>>> import numpy as np
>>> np.set_printoptions(precision=2, suppress=True, linewidth=140)
>>> def rd(a):
...     return np.round(a, 2) + 0
... 
>>> A = np.loadtxt("dump.csv", delimiter=",")
>>> print(A)
[[ 6.  0.  3.  0.  7.]
 [13.  2. 10.  0.  5.]
 [ 0.  0.  0.  7. 13.]
 [ 0.  0.  1.  0.  3.]
 [ 0.  0.  0.  8.  3.]
 [ 1.  0.  0.  2.  7.]
 [13.  2. 10.  0.  5.]
 [ 0.  3.  8.  0.  0.]
 [ 0.  0.  0. 12.  3.]
 [15.  3. 13.  0.  3.]
 [ 5.  0.  0.  3. 13.]
 [ 0.  0.  0.  1.  1.]
 [ 0.  0.  0.  8. 11.]
 [ 0.  0.  0. 12.  3.]
 [ 0.  3.  7.  0.  0.]
 [ 0.  0.  0.  7.  5.]
 [ 0.  0.  0.  4.  3.]
 [ 3.  3.  9.  0.  0.]
 [ 0.  0.  0.  6.  7.]
 [ 0.  0.  0.  9.  1.]
 [12.  3. 12.  0.  1.]
 [ 0.  1.  1.  0.  0.]
 [ 9.  3. 11.  0.  0.]
 [ 0.  0.  0. 10.  7.]
 [ 0.  0.  0.  1.  1.]]
>>> G = np.cov(A, rowvar=False)
>>> print(rd(np.corrcoef(A[:, 2], A[:, 0])[0, 1]))
0.82
>>> print(np.argsort(-A.std(axis=0).round(6), kind="stable"))
[0 2 3 4 1]
>>> print(rd(np.corrcoef(A.T)))
[[ 1.    0.61  0.82 -0.5  -0.03]
 [ 0.61  1.    0.94 -0.61 -0.5 ]
 [ 0.82  0.94  1.   -0.62 -0.38]
 [-0.5  -0.61 -0.62  1.    0.32]
 [-0.03 -0.5  -0.38  0.32  1.  ]]
>>> print(np.argwhere(np.triu(np.abs(np.corrcoef(A.T)) > 0.8, 1)))
[[0 2]
 [1 2]]
>>> print(G.shape)
(5, 5)
>>> x0 = np.array([2, 0, -2, -2, 2])
>>> rhs = A @ x0
>>> print(rd(np.linalg.pinv(A) @ A))
[[1. 0. 0. 0. 0.]
 [0. 1. 0. 0. 0.]
 [0. 0. 1. 0. 0.]
 [0. 0. 0. 1. 0.]
 [0. 0. 0. 0. 1.]]
>>> print(rhs)
[ 20.  16.  12.   4. -10.  12.  16. -16. -18.  10.  30.   0.   6. -18. -14.  -4.  -2. -12.   2. -16.   2.  -2.  -4.  -6.   0.]
>>> rng = np.random.default_rng(441040)
>>> rhs = rhs + 0.3 * rng.normal(size=25)
>>> print(rd(rhs))
[ 20.02  15.98  12.1    3.97  -9.98  12.49  15.67 -16.48 -18.42  10.09  30.17   0.13   5.89 -17.5  -13.83  -4.17  -1.59 -12.26   2.36
 -15.85   1.73  -2.    -4.03  -5.4    0.39]
>>> c, *_ = np.linalg.lstsq(A, rhs)
>>> print(rd(c))
[ 2.03  0.18 -2.09 -1.99  2.01]
>>> print(rd(np.linalg.norm(rhs - A @ c)))
1.28
>>> print([round(float(np.linalg.norm(np.linalg.solve(A.T @ A + lam * np.eye(5), A.T @ rhs))), 2) for lam in (0, 1, 10, 100)])
[4.07, 3.92, 3.73, 2.72]
